$ python -q
>>> import numpy as np
>>> from numpy import linalg as LA
>>> np.set_printoptions(precision=2, suppress=True, linewidth=200, legacy="1.25")
>>> X = np.load("dump.npy")
>>> X
array([[-5,  3,  4, -5],
       [-3,  2, -4,  5],
       [-4,  2, -5,  2],
       [-8,  5,  0,  0],
       [-7,  4, -9,  7],
       [ 3, -4,  2,  4],
       [ 0,  0,  0,  0],
       [-3,  2, -4,  5],
       [ 0,  0,  0,  0],
       [-7,  4, -9,  7],
       [ 0,  0,  0,  0],
       [ 0,  0,  0,  0],
       [ 0,  0,  0,  0],
       [-9,  5, -1, -3],
       [ 0,  0,  0,  0],
       [-2, -1,  6, -1],
       [-3,  2, -4,  5],
       [-3,  2, -4,  5],
       [ 0,  0,  0,  0],
       [ 0,  0,  0,  0],
       [-1, -2, -3,  6],
       [-1, -2, -3,  6],
       [ 0, -2, -2,  9],
       [ 0,  0,  0,  0],
       [-9,  5, -1, -3],
       [ 0,  0,  0,  0],
       [-4,  2, -5,  2],
       [-4,  0, -7, 11],
       [ 0,  0,  0,  0]])
>>> round(LA.norm(X, 2), 2)
31.94
>>> LA.norm(X, axis=1).argmax()
4
>>> round(LA.norm(X[25] - X[12]), 2)
0.0
>>> out = np.array([[3, 1, 1, 2, 1, -2], [-2, -3, 0, -1, 0, -3], [-2, 0, -2, 3, -2, -1]])
>>> F = out.T @ out
>>> F
array([[17,  9,  7,  2,  7,  2],
       [ 9, 10,  1,  5,  1,  7],
       [ 7,  1,  5, -4,  5,  0],
       [ 2,  5, -4, 14, -4, -4],
       [ 7,  1,  5, -4,  5,  0],
       [ 2,  7,  0, -4,  0, 14]])
>>> # rows 2 and 4 are equal
>>> rank = LA.matrix_rank(F)
>>> rank
3
>>> N = LA.svd(F)[2][rank:].T
>>> [int(LA.matrix_rank(F[:, :j + 1])) for j in range(6)]
[1, 2, 3, 3, 3, 3]
>>> LA.matrix_rank(F.T @ F), LA.matrix_rank(F @ F.T)
(3, 3)
>>> [int(LA.matrix_rank(np.delete(F, i, axis=0))) for i in range(6)]
[3, 3, 3, 3, 3, 3]
